$ python -q
>>> import numpy as np
>>> np.set_printoptions(suppress=True, linewidth=160)
>>> arr = np.loadtxt("case13.csv", delimiter=",")
>>> print(arr)
[[ 0.  1. -2.]
 [-2. -1. -1.]
 [ 1.  2.  0.]
 [-2. -1.  0.]
 [-8. -3. -6.]]
>>> # row 4 dominates
>>> out = np.c_[arr[:, :1] @ np.array([[2]]), np.array([-2, 0, -1, -2, -2])]
>>> print(out)
[[  0.  -2.]
 [ -4.   0.]
 [  2.  -1.]
 [ -4.  -2.]
 [-16.  -2.]]
>>> print(np.round(np.linalg.norm(np.linalg.qr(arr)[0].T @ out, axis=0) ** 2 / ((out ** 2).sum(axis=0) + 1e-12), 1))
[1.  0.7]
>>> print(np.linalg.matrix_rank(np.c_[arr, out]))
4
>>> print(np.round(np.linalg.norm(out - arr @ np.linalg.lstsq(arr, out)[0], axis=0), 1) + 0)
[0. 2.]
>>> vec = np.array([5, 8])
>>> y = out @ vec
>>> print(np.round(np.linalg.lstsq(out, y)[0], 1))
[5. 8.]
>>> print(y)
[-16. -20.   2. -36. -96.]
>>> rng = np.random.default_rng(2921)
>>> y = y + 0.1 * rng.normal(size=5)
>>> print(y.round(1))
[-16.2 -20.    2.1 -35.9 -96. ]
>>> beta, *_ = np.linalg.lstsq(out, y)
>>> print(beta.round())
[5. 8.]
>>> print(beta.round(1))
[5. 8.]
>>> print(round(np.linalg.norm(y - out @ beta), 1))
0.2
>>> A = np.load("data.npy")
>>> print(A)
[[1 0 0 0 0 0]
 [0 0 0 0 0 0]
 [0 0 1 0 0 0]
 [0 0 0 3 0 0]
 [0 0 0 0 3 0]
 [0 0 0 0 0 3]]
>>> # triangular: eigenvalues sit on the diagonal
>>> left, s, Vh = np.linalg.svd(A)
>>> print(np.argmax(s[:-1] / (s[1:] + 1e-6)) + 1)
5
>>> print(s)
[3. 3. 3. 1. 1. 0.]
>>> out = left[:, :5] @ np.diag(s[:5]) @ Vh[:5]
>>> print(round(float(np.linalg.norm(A - out) / np.linalg.norm(A)), 1))
0.0
>>> print(np.abs(A - out).max())
0.0
>>> X = np.loadtxt("sample18.csv", delimiter=",")
>>> print(X)
[[-3. -3. -5. -5.]
 [ 3.  6.  5. 10.]
 [ 4.  4. -1. -1.]
 [-4. -8.  1.  2.]]
>>> out = np.linalg.inv(X)
>>> print((np.abs(out) > 1e-9).astype(int))
[[1 1 1 1]
 [1 1 1 1]
 [1 1 1 1]
 [1 1 1 1]]
>>> print(np.round(np.linalg.inv(out), 1))
[[-3. -3. -5. -5.]
 [ 3.  6.  5. 10.]
 [ 4.  4. -1. -1.]
 [-4. -8.  1.  2.]]
>>> print(np.round(np.linalg.slogdet(X)[0], 1))
1.0
>>> print(round(float(np.linalg.det(X) * np.linalg.det(out)), 1))
1.0
>>> out = X / np.sqrt((X ** 2).mean(axis=1, keepdims=True))
>>> print(np.round(np.linalg.norm(out, axis=1), 1))
[2. 2. 2. 2.]
>>> print(np.linalg.matrix_rank(out) == np.linalg.matrix_rank(X))
True
>>> print(out[2].round(1))
[ 1.4  1.4 -0.3 -0.3]
>>> idx = rng.permutation(4)
>>> print(idx)
[1 2 0 3]
>>> out = X[idx][:, idx]
>>> print(np.diag(out))
[ 6. -1. -3.  2.]
>>> print(round(np.linalg.det(out), 1), round(float(np.linalg.det(X[idx])), 1))
529.0 529.0
>>> out = np.array([[1, 0], [1, 0]])
>>> K = np.tile(out, (2, 2))
>>> print(K)
[[1 0 1 0]
 [1 0 1 0]
 [1 0 1 0]
 [1 0 1 0]]
>>> # rows and columns are dependent
>>> left, s, Vh = np.linalg.svd(K, full_matrices=False)
>>> print(left.shape, s.shape, Vh.shape)
(4, 4) (4,) (4, 4)
>>> print(np.round(left.T @ left, 1) + 0)
[[1. 0. 0. 0.]
 [0. 1. 0. 0.]
 [0. 0. 1. 0.]
 [0. 0. 0. 1.]]
>>> print(round(np.sqrt((s ** 2).sum()), 1), round(np.linalg.norm(K), 1))
2.8 2.8
>>> print(np.round(Vh @ Vh.T, 1) + 0)
[[1. 0. 0. 0.]
 [0. 1. 0. 0.]
 [0. 0. 1. 0.]
 [0. 0. 0. 1.]]
>>> print(np.linalg.cond(K) > 100)
True
>>> u, r1 = K[3], K[1]
>>> print(u @ r1)
2
>>> print(u @ u)
2
>>> pr = (u @ r1) / (u @ u) * u
>>> print(np.linalg.matrix_rank(np.outer(u, r1)))
1
>>> print((r1 - pr) @ u)
0.0
>>> print(round(np.linalg.norm(u + r1) ** 2 + np.linalg.norm(u - r1) ** 2, 1))
8.0
>>> W = np.array([[-3, 0, -2, 2, -2, -3],
...     [1, 1, -2, 2, 0, -3],
...     [-3, 2, 0, -2, 2, 1],
...     [2, -3, 1, 0, 2, -2]])
>>> beta = np.array([1, -1, 2, -1, -1, 3])
>>> hid = np.maximum(K @ W + beta, 0)
>>> print(np.linalg.matrix_rank(hid))
1
>>> print((hid > 0).mean(axis=0))
[0. 1. 0. 0. 0. 1.]
>>> print((hid > 0).astype(int))
[[0 1 0 0 0 1]
 [0 1 0 0 0 1]
 [0 1 0 0 0 1]
 [0 1 0 0 0 1]]
>>> Z = np.array([[0, 1], [1, 0], [2, 2], [0, 1], [1, 1], [2, 1]])
>>> print((hid @ Z).round(6).argmax(axis=1))
[0 0 0 0]
>>> print(hid @ Z)
[[3 1]
 [3 1]
 [3 1]
 [3 1]]
>>> out = np.array([[2, -2], [-1, 0]])
>>> Z = np.kron(out, K)
>>> print(np.round(np.linalg.norm(Z, 2), 1), round(float(np.linalg.norm(out, 2) * np.linalg.norm(K, 2)), 1))
8.3 8.3
>>> print(np.linalg.matrix_rank(Z))
2
>>> print(Z)
[[ 2  0  2  0 -2  0 -2  0]
 [ 2  0  2  0 -2  0 -2  0]
 [ 2  0  2  0 -2  0 -2  0]
 [ 2  0  2  0 -2  0 -2  0]
 [-1  0 -1  0  0  0  0  0]
 [-1  0 -1  0  0  0  0  0]
 [-1  0 -1  0  0  0  0  0]
 [-1  0 -1  0  0  0  0  0]]
>>> J = np.loadtxt("layer14.csv", delimiter=",")
>>> print(J)
[[ 2.  2.  3. -2. -2.  1.]
 [-2. -3.  2.  0.  3.  2.]
 [-2. -1. -3. -2. -3. -1.]
 [ 0.  2. -2. -3.  1. -2.]
 [ 1.  2. -3.  1.  2.  0.]]
>>> u, r1 = J[0], J[4]
>>> print(u @ r1)
-9.0
>>> print(u @ u)
26.0
>>> pr = (u @ r1) / (u @ u) * u
>>> print((r1 - pr) @ u)
0.0
>>> print(np.outer(u, r1))
[[ 2.  4. -6.  2.  4.  0.]
 [ 2.  4. -6.  2.  4.  0.]
 [ 3.  6. -9.  3.  6.  0.]
 [-2. -4.  6. -2. -4. -0.]
 [-2. -4.  6. -2. -4. -0.]
 [ 1.  2. -3.  1.  2.  0.]]
>>> print(np.linalg.matrix_rank(np.outer(u, r1)))
1
>>> print(pr.round(1))
[-0.7 -0.7 -1.   0.7  0.7 -0.3]
>>> u = np.array([-1, -5])
>>> print(np.polyval(u, J[3]))
[-5. -7. -3. -2. -6. -3.]
>>> print(np.convolve(J[3], u))
[ 0. -2. -8. 13. 14. -3. 10.]
>>> print(J.ravel(order="F"))
[ 2. -2. -2.  0.  1.  2. -3. -1.  2.  2.  3.  2. -3. -2. -3. -2.  0. -2. -3.  1. -2.  3. -3.  1.  2.  1.  2. -1. -2.  0.]
>>> print(J.reshape(2, -1))
[[ 2.  2.  3. -2. -2.  1. -2. -3.  2.  0.  3.  2. -2. -1. -3.]
 [-2. -3. -1.  0.  2. -2. -3.  1. -2.  1.  2. -3.  1.  2.  0.]]
>>> t3 = J.reshape(5, 2, -1)
>>> print(t3.sum(axis=1))
[[ 0.  0.  4.]
 [-2.  0.  4.]
 [-4. -4. -4.]
 [-3.  3. -4.]
 [ 2.  4. -3.]]
>>> print(np.einsum("ihd,ihd->ih", t3, t3))
[[17.  9.]
 [17. 13.]
 [14. 14.]
 [ 8. 14.]
 [14.  5.]]
>>> out = J + rng.integers(-2, 3, (5, 4)) @ rng.integers(-2, 3, (4, 6))
>>> print(out)
[[ 0.  8.  7. -4.  2. -1.]
 [ 4. -5.  2. -2.  5.  0.]
 [-3. -3. -9.  0. -5. -1.]
 [-5.  2. -1. -2.  2. -2.]
 [ 6.  1. -5.  0.  2. -1.]]
>>> print(np.round(np.linalg.svd(out - J, compute_uv=False), 1) + 0)
[11.3  9.6  3.7  2.6  0. ]
>>> print(np.abs(out - J).sum(axis=1))
[20. 14. 13.  8. 10.]
>>> print(out - J)
[[-2.  6.  4. -2.  4. -2.]
 [ 6. -2.  0. -2.  2. -2.]
 [-1. -2. -6.  2. -2.  0.]
 [-5.  0.  1.  1.  1.  0.]
 [ 5. -1. -2. -1.  0. -1.]]
